$ python3 -q
>>> import numpy as np
>>> np.set_printoptions(precision=2, suppress=True, linewidth=100, sign=" ")
>>> rnd = lambda a: np.round(a, 2) + 0
>>> A = np.array([[3.6, -0.9], [1.2, -1.2]])
>>> vals, vecs = np.linalg.eig(A)
>>> print(np.prod(vals))
-3.24
>>> print(rnd(np.sort(np.linalg.eigvals(A.T))))
[-0.96  3.36]
>>> print(rnd(np.sort(np.linalg.eigvals(np.linalg.inv(A)))))
[-1.04  0.3 ]
>>> print(rnd(A @ vecs[:, 0] - vals[0] * vecs[:, 0]))
[ 0.  0.]
>>> print(rnd(np.poly(A)))
[ 1.   -2.4  -3.24]
>>> print(rnd(np.linalg.det(2 * A)), rnd(np.linalg.det(A)))
-12.96 -3.24
>>> print(np.kron(np.eye(2, dtype=int), A))
[[ 3.6 -0.9  0.  -0. ]
 [ 1.2 -1.2  0.  -0. ]
 [ 0.  -0.   3.6 -0.9]
 [ 0.  -0.   1.2 -1.2]]
>>> print(rnd(np.linalg.eigvals(A)))
[ 3.36 -0.96]
>>> print(rnd(np.linalg.det(A[::-1])))
3.24
>>> print(rnd(np.linalg.det(A.T)))
-3.24
>>> print(rnd(np.einsum("ii->", A)))
2.4
>>> x = np.array([0, 2])
>>> h1 = np.maximum(A @ x, 0)
>>> print(h1)
[ 0.  0.]
>>> print(np.maximum(A @ x, 0) - np.maximum(-A @ x, 0))
[-1.8 -2.4]
>>> print(A * (h1 > 1e-9)[:, None])
[[ 0. -0.]
 [ 0. -0.]]
>>> print(np.maximum(A @ (3 * x), 0))
[ 0.  0.]
>>> r0, g = A[1], A[0]
>>> print(r0 @ g)
5.4
>>> p = (r0 @ g) / (r0 @ r0) * r0
>>> print(np.linalg.matrix_rank(np.outer(r0, g)))
1
>>> print(rnd(np.linalg.norm(r0 + g) ** 2 + np.linalg.norm(r0 - g) ** 2))
33.3
>>> print((g - p) @ r0)
0.0
>>> print(np.outer(r0, g))
[[ 4.32 -1.08]
 [-4.32  1.08]]
>>> F = np.load("out7.npy")
>>> print(F)
[[ 0  3  0  0]
 [ 0  0  0  0]
 [ 0  0 -2  0]
 [ 3  0  0  0]]
>>> left, s, VT = np.linalg.svd(F, full_matrices=False)
>>> print(left.T @ F @ VT.T)
[[ 3.  0.  0.  0.]
 [ 0.  3.  0.  0.]
 [ 0.  0.  2.  0.]
 [ 0.  0.  0.  0.]]
>>> print(rnd(np.cumsum(s ** 2) / np.sum(s ** 2)))
[ 0.41  0.82  1.    1.  ]
>>> print(VT @ VT.T)
[[ 1.  0.  0.  0.]
 [ 0.  1.  0.  0.]
 [ 0.  0.  1.  0.]
 [ 0.  0.  0.  1.]]
>>> print(s)
[ 3.  3.  2.  0.]
>>> print((s > 1e-8).sum())
3
>>> print(rnd(s / s[0]))
[ 1.    1.    0.67  0.  ]
>>> rng = np.random.default_rng(1388)
>>> M2 = A + rng.integers(-2, 3, (2, 1)) @ rng.integers(-2, 3, (1, 2))
>>> print(M2)
[[ 4.6  1.1]
 [-0.8 -5.2]]
>>> print(rnd(M2 - A))
[[ 1.  2.]
 [-2. -4.]]
>>> print(rnd(np.linalg.svd(M2 - A, compute_uv=False)))
[ 5.  0.]
>>> print(rnd(np.abs(M2 - A).sum(axis=1)))
[ 3.  6.]
>>> print(np.linalg.matrix_rank(M2 - A, tol=1e-8))
1
>>> print(rnd(np.linalg.det(F)))
0.0
>>> print(rnd(np.sort(np.linalg.eigvals(F).real)))
[-2.  0.  0.  0.]
>>> print((F != 0).astype(int))
[[ 0  1  0  0]
 [ 0  0  0  0]
 [ 0  0  1  0]
 [ 1  0  0  0]]
>>> x = np.array([-3, -3, 2, 2])
>>> print(F @ np.ones(4))
[ 3.  0. -2.  3.]
>>> print(F @ x)
[-9  0 -4 -9]
>>> print(F @ np.eye(4)[2])
[ 0.  0. -2.  0.]
>>> print((F * x).sum(axis=1))
[-9  0 -4 -9]
>>> print(F @ (2 * x))
[-18   0  -8 -18]
>>> left, s, VT = np.linalg.svd(F)
>>> print(np.argmax(s[:-1] / (s[1:] + 1e-6)) + 1)
3
>>> print(s)
[ 3.  3.  2.  0.]
>>> M2 = left[:, :3] @ np.diag(s[:3]) @ VT[:3]
>>> print(rnd(np.linalg.norm(F - M2) / np.linalg.norm(F)))
0.0
>>> print(np.linalg.matrix_rank(F, rtol=0.05))
3
>>> print(rnd(np.linalg.norm(F - M2, 2)), s[3])
0.0 0.0
>>> C = np.array([[1, 2, 1], [3, 2, 0]])
>>> M = np.repeat(C, 23 // 2, axis=0)
>>> M = M + 0.02 * rng.normal(size=M.shape)
>>> print(rnd(M))
[[ 1.04  2.    1.  ]
 [ 0.96  2.01  0.98]
 [ 1.03  2.    0.98]
 [ 1.02  2.01  1.  ]
 [ 1.    1.96  1.  ]
 [ 0.98  2.03  1.02]
 [ 0.98  1.99  1.04]
 [ 1.02  2.01  1.  ]
 [ 0.98  2.    1.  ]
 [ 1.03  2.02  0.97]
 [ 1.01  1.96  0.99]
 [ 2.99  2.03  0.02]
 [ 2.99  2.02 -0.01]
 [ 2.99  1.98 -0.01]
 [ 3.    1.97  0.02]
 [ 3.04  1.98 -0.02]
 [ 2.98  1.98  0.  ]
 [ 3.02  2.    0.05]
 [ 3.04  2.03  0.03]
 [ 3.02  2.    0.01]
 [ 2.99  1.98  0.02]
 [ 3.    1.97 -0.02]]
>>> cen = (M - M.mean(axis=0)) / M.std(axis=0)
>>> print(np.argwhere(np.abs(cen) > 2))
[]
>>> beta = np.linalg.lstsq(np.delete(cen, 1, axis=1), cen[:, 1])[0]
>>> print(rnd(beta))
[ 3.18  3.28]
